>>> import numpy as np
>>> np.set_printoptions(precision=2, suppress=True, linewidth=160, floatmode="fixed")
>>> M = np.load("m.npy")
>>> M
array([[ 0.00, -1.80, -0.60,  0.40,  0.10, -3.00,  1.20, -1.80, -1.70,  0.60,  0.40],
       [ 1.10,  1.00, -0.20,  0.30, -0.50,  1.50,  0.20,  0.20, -1.40,  1.50,  0.70],
       [ 1.70,  1.10, -0.50, -0.80,  1.20, -8.50, -3.30, -0.80,  0.30, -1.00, -0.70],
       [-0.60, -0.50,  2.00,  0.30, -0.30, -2.50,  1.40, -0.60, -0.60, -1.90,  0.70],
       [ 1.20,  0.30,  0.70, -1.10, -1.40,  0.50,  0.70,  1.60,  1.00, -0.40,  0.50],
       [-2.60, -0.50,  0.10,  0.20, -0.80,  3.00, -0.20, -1.40,  0.30,  0.50,  1.00],
       [ 0.40,  1.10,  0.60,  1.60,  1.00,  9.00,  0.40, -1.00,  0.90,  1.20,  1.20],
       [-0.10,  1.90, -0.70, -0.60,  2.40,  3.00, -1.20, -1.70, -2.10,  0.30, -0.70]])
>>> def softmax(z):
...     e = np.exp(z - z.max(axis=-1, keepdims=True))
...     return e / e.sum(axis=-1, keepdims=True)
... 
>>> softmax(M).sum(axis=1)
array([1.00, 1.00, 1.00, 1.00, 1.00, 1.00, 1.00, 1.00])
>>> scores = M @ M.T / np.sqrt(11)
>>> np.round(softmax(scores + np.triu(np.full(scores.shape, -np.inf), 1)), 2) + 0
array([[1.00, 0.00, 0.00, 0.00, 0.00, 0.00, 0.00, 0.00],
       [0.02, 0.98, 0.00, 0.00, 0.00, 0.00, 0.00, 0.00],
       [0.00, 0.00, 1.00, 0.00, 0.00, 0.00, 0.00, 0.00],
       [0.06, 0.00, 0.29, 0.64, 0.00, 0.00, 0.00, 0.00],
       [0.01, 0.07, 0.01, 0.04, 0.88, 0.00, 0.00, 0.00],
       [0.00, 0.00, 0.00, 0.00, 0.00, 0.99, 0.00, 0.00],
       [0.00, 0.00, 0.00, 0.00, 0.00, 0.00, 1.00, 0.00],
       [0.00, 0.00, 0.00, 0.00, 0.00, 0.00, 0.53, 0.47]])
>>> T = np.stack([M, -2 * M, M[::-1]])
>>> T.sum(axis=0)
array([[ -0.10,   3.70,  -0.10,  -1.00,   2.30,   6.00,  -2.40,   0.10,  -0.40,  -0.30,  -1.10],
       [ -0.70,   0.10,   0.80,   1.30,   1.50,   7.50,   0.20,  -1.20,   2.30,  -0.30,   0.50],
       [ -4.30,  -1.60,   0.60,   1.00,  -2.00,  11.50,   3.10,  -0.60,   0.00,   1.50,   1.70],
       [  1.80,   0.80,  -1.30,  -1.40,  -1.10,   3.00,  -0.70,   2.20,   1.60,   1.50,  -0.20],
       [ -1.80,  -0.80,   1.30,   1.40,   1.10,  -3.00,   0.70,  -2.20,  -1.60,  -1.50,   0.20],
       [  4.30,   1.60,  -0.60,  -1.00,   2.00, -11.50,  -3.10,   0.60,   0.00,  -1.50,  -1.70],
       [  0.70,  -0.10,  -0.80,  -1.30,  -1.50,  -7.50,  -0.20,   1.20,  -2.30,   0.30,  -0.50],
       [  0.10,  -3.70,   0.10,   1.00,  -2.30,  -6.00,   2.40,  -0.10,   0.40,   0.30,   1.10]])
>>> (T @ M.T).shape
(3, 8, 8)
>>> np.linalg.matrix_rank(T)
array([8, 8, 8])
>>> X = np.load("out5.npy")
>>> X
array([[ 5,  2, -3,  2, -4,  3,  0, -4,  3,  0,  1, -4],
       [ 0,  0,  4,  0, -5,  1, -3, -3,  2,  1,  3,  2],
       [ 2,  0, -5, -3,  2,  4,  5,  3, -5,  1,  2, -3],
       [ 5,  2, -3,  2, -4,  3,  0, -4,  3,  0,  1, -4],
       [ 0,  3,  5,  0,  1,  5, -3, -2, -2,  5,  5,  0]])
>>> np.argsort(-np.linalg.norm(X, axis=0).round(6), kind="stable")[:3]
array([2, 4, 5])
>>> round(np.linalg.norm(X, 2) / np.linalg.norm(X), 2)
np.float64(0.65)
>>> U, sig, VT = np.linalg.svd(X)
>>> vecs = VT[:(sig > 1e-8).sum()]
>>> rng = np.random.default_rng(36063)
>>> x0 = X[1] + -3 * X[3] + rng.integers(2) * np.eye(12)[8]
>>> x0
array([-15.00,  -6.00,  13.00,  -6.00,   7.00,  -8.00,  -3.00,   9.00,  -7.00,   1.00,   0.00,  14.00])
>>> np.diag(vecs.T @ vecs)
array([0.25, 0.21, 0.48, 0.26, 0.70, 0.37, 0.27, 0.26, 0.34, 0.21, 0.35, 0.29])
>>> K = np.loadtxt("layer8.csv", delimiter=",")
>>> K
array([[ 0.85, -1.15, -0.64,  0.01,  0.51,  0.33,  1.65, -0.47, -0.91, -0.44,  0.41, -0.27,  1.40],
       [ 0.80,  0.00, -0.19,  0.20,  0.74, -0.55,  0.15, -0.09,  1.51,  2.00, -0.20,  0.34, -0.99],
       [-1.11, -0.66,  0.68,  0.02,  0.32, -1.35, -0.13,  1.02,  0.88,  0.74, -0.20, -1.58,  0.14],
       [ 1.04,  0.45,  0.19,  0.21, -0.16, -0.75, -1.68, -1.41, -0.56,  0.48, -0.69,  0.88,  0.63],
       [-0.28,  0.00,  0.32, -0.44,  0.83, -1.69,  0.36, -0.09, -0.81,  0.11, -0.41,  1.03, -1.75],
       [-0.12, -0.13,  1.42, -0.91,  0.88, -0.40, -0.81,  0.63, -0.83,  0.45, -0.34, -1.25,  1.25],
       [ 0.71,  1.24,  1.36,  0.47,  0.12, -0.31, -0.86,  0.53, -0.69,  0.42, -1.54, -0.36,  0.78],
       [ 0.00, -0.89, -1.06, -0.20,  0.80,  0.02,  0.48, -0.96,  0.39, -1.16,  0.53, -1.85,  0.21],
       [-0.44,  0.35, -0.85, -0.20, -0.83,  1.53, -0.05,  1.49,  0.54, -0.05, -0.15,  1.33,  0.78],
       [-0.39, -0.28, -1.04, -0.78,  0.63, -0.89, -0.43,  1.71,  0.99, -0.73, -0.49, -0.71, -0.74],
       [-0.98,  0.05,  1.01, -0.73,  0.57, -0.09,  1.21, -0.23,  1.75, -0.68,  0.19,  0.33,  1.00],
       [ 0.10,  1.10, -0.20,  1.19,  1.53, -1.21, -0.81, -0.11, -0.99,  0.71, -0.48, -0.39,  0.18],
       [-0.67,  1.35,  0.05, -0.36,  0.33, -0.44, -1.85, -0.72,  0.45, -0.13, -0.67, -0.37, -1.26],
       [-0.58, -1.76, -0.04, -0.93,  0.14, -0.42,  1.30,  0.26,  0.88,  0.72, -1.11, -0.25,  0.36],
       [ 0.66, -0.42, -1.27,  0.10, -0.49,  0.80,  0.13, -0.54,  0.10, -0.63, -0.82,  1.30,  1.68],
       [ 1.14,  0.70, -0.17, -0.25, -0.35,  1.40, -1.51,  0.10, -0.29,  0.23, -0.83, -0.17, -1.37],
       [-0.71, -1.53,  1.15,  0.21,  0.70, -0.83,  0.49, -1.54,  0.48, -0.63, -0.33, -0.45, -0.28],
       [-0.14, -1.50,  0.76, -0.39, -0.23,  0.42,  0.02, -1.09, -0.40,  0.58, -1.78,  0.27, -0.91],
       [ 0.21, -0.45, -1.60, -0.49, -0.09,  0.97,  0.01,  0.74,  0.09, -0.13, -0.29, -1.52, -1.43],
       [ 1.60, -0.55,  0.12,  1.22,  0.12,  1.23, -1.11,  0.62,  0.00, -0.93,  0.06, -0.75,  0.22],
       [-0.29,  0.44, -1.57, -0.19,  0.52, -0.52,  0.37,  0.00, -0.88, -0.95,  0.49, -0.17,  1.89],
       [ 0.94,  0.69,  0.88, -0.89,  1.78, -0.11, -0.66, -0.22,  0.84,  0.68, -0.06, -1.12, -0.09],
       [ 1.01,  0.32, -1.58, -0.06, -0.93,  0.98, -0.74, -0.11,  0.75, -1.15,  0.53,  0.02,  0.90],
       [ 0.75,  0.55, -0.49, -0.15,  1.09,  1.81,  0.13,  1.00,  0.25, -1.41, -0.46,  0.30, -0.15],
       [-0.11, -0.19,  1.58,  0.78,  0.61, -1.21,  0.06, -0.27, -1.56,  0.76,  0.54,  0.52, -0.59],
       [-0.89, -1.28, -1.10, -0.13, -0.12,  0.23, -0.10, -1.05, -0.69, -1.47, -0.65,  0.92, -0.50],
       [ 1.33, -0.47, -0.23,  0.54, -1.28, -0.27,  0.55, -1.74, -0.02, -0.41, -0.61,  0.98,  0.33],
       [-0.44,  0.56,  0.82,  0.41,  0.17,  0.57, -0.01,  0.01, -0.68, -0.22,  1.16, -2.21, -0.76],
       [-1.70,  0.03,  1.42, -0.20, -0.68,  0.66, -0.12,  1.31,  0.52, -0.63, -0.14, -0.52,  0.69],
       [-0.60, -1.35,  0.07, -1.01,  0.57,  0.31,  1.68,  0.06, -0.54,  1.38,  0.40,  0.08, -0.42],
       [ 0.63,  1.23,  1.15,  0.15, -1.13,  1.23,  0.38, -0.49, -0.87,  1.10, -0.18, -0.73,  0.27],
       [-0.36,  0.29,  0.23,  0.39, -1.16,  1.21, -0.40,  0.74, -0.45,  1.76,  1.13,  0.50,  0.48],
       [ 2.01,  0.31, -0.08,  0.13,  1.23,  0.15, -0.12, -1.16, -0.18, -0.62,  0.81,  0.92, -0.11],
       [-1.03,  1.31, -0.24,  1.33,  0.47, -0.55, -0.41, -0.74, -0.13,  1.72, -0.40,  0.00,  0.12],
       [ 0.06, -0.86,  1.54,  1.00, -0.10, -0.30,  0.54,  0.01,  1.52,  1.16,  0.47, -0.08,  0.79],
       [ 0.20, -0.66, -0.75, -1.83,  0.40,  0.97,  0.59, -0.91,  1.23, -0.11, -0.01,  0.89, -0.13],
       [ 1.34,  0.13, -0.90,  0.06,  0.16,  0.41,  0.42, -0.09,  0.51, -0.40, -2.18, -0.79,  0.41],
       [-0.09,  0.49, -0.73,  0.07, -0.15, -0.84,  0.24,  0.09,  1.10, -0.04,  1.75, -0.81, -1.58],
       [-0.45,  0.66,  0.44,  1.73,  0.62,  0.71, -1.07, -0.31,  0.81,  0.13, -1.47,  0.39,  0.20],
       [ 1.28,  0.98,  0.00,  1.12, -0.41,  1.16, -1.15,  0.63, -1.15, -0.31,  0.22, -0.39,  0.51],
       [ 0.34, -0.01,  0.30,  1.65,  0.72, -1.34, -0.05,  0.81, -0.97,  1.08,  0.46,  0.88, -0.11]])
>>> x0 = np.array([3, 2, 1, -3, 0, -1, 3, 3, 2, -3, 0, -3, 1])
>>> rhs = K @ x0
>>> np.round(np.linalg.solve(K.T @ K, K.T @ rhs), 2) + 0
array([ 3.00,  2.00,  1.00, -3.00,  0.00, -1.00,  3.00,  3.00,  2.00, -3.00,  0.00, -3.00,  1.00])
>>> np.round(np.linalg.lstsq(K, rhs)[0], 2) + 0
array([ 3.00,  2.00,  1.00, -3.00,  0.00, -1.00,  3.00,  3.00,  2.00, -3.00,  0.00, -3.00,  1.00])
>>> rhs = rhs + 0.1 * rng.normal(size=41)
>>> rhs.round(2) + 0
array([  4.43,  -2.85,   4.49,  -9.53,  -3.51,   5.16,   3.24,   6.31,  -0.11,   9.81,   8.96,  -5.62,  -4.29,   3.28,  -2.56,  -2.35,  -3.17,  -9.21,   4.75,
         2.76,   4.09,   8.19,   4.78,   8.51,  -8.42,  -9.83,  -3.36,   4.08,   5.22,  -2.20,   0.84,  -8.67,   0.91, -12.87,  -0.46,   2.14,   8.81,   4.79,
        -9.37,   0.00,  -7.94])
>>> c, *_ = np.linalg.lstsq(K, rhs)
>>> [round(float(np.linalg.norm(np.linalg.solve(K.T @ K + lam * np.eye(13), K.T @ rhs))), 2) for lam in (0, 1, 10, 100)]
[8.05, 7.52, 5.17, 1.63]
>>> c.round()
array([ 3.00,  2.00,  1.00, -3.00, -0.00, -1.00,  3.00,  3.00,  2.00, -3.00,  0.00, -3.00,  1.00])
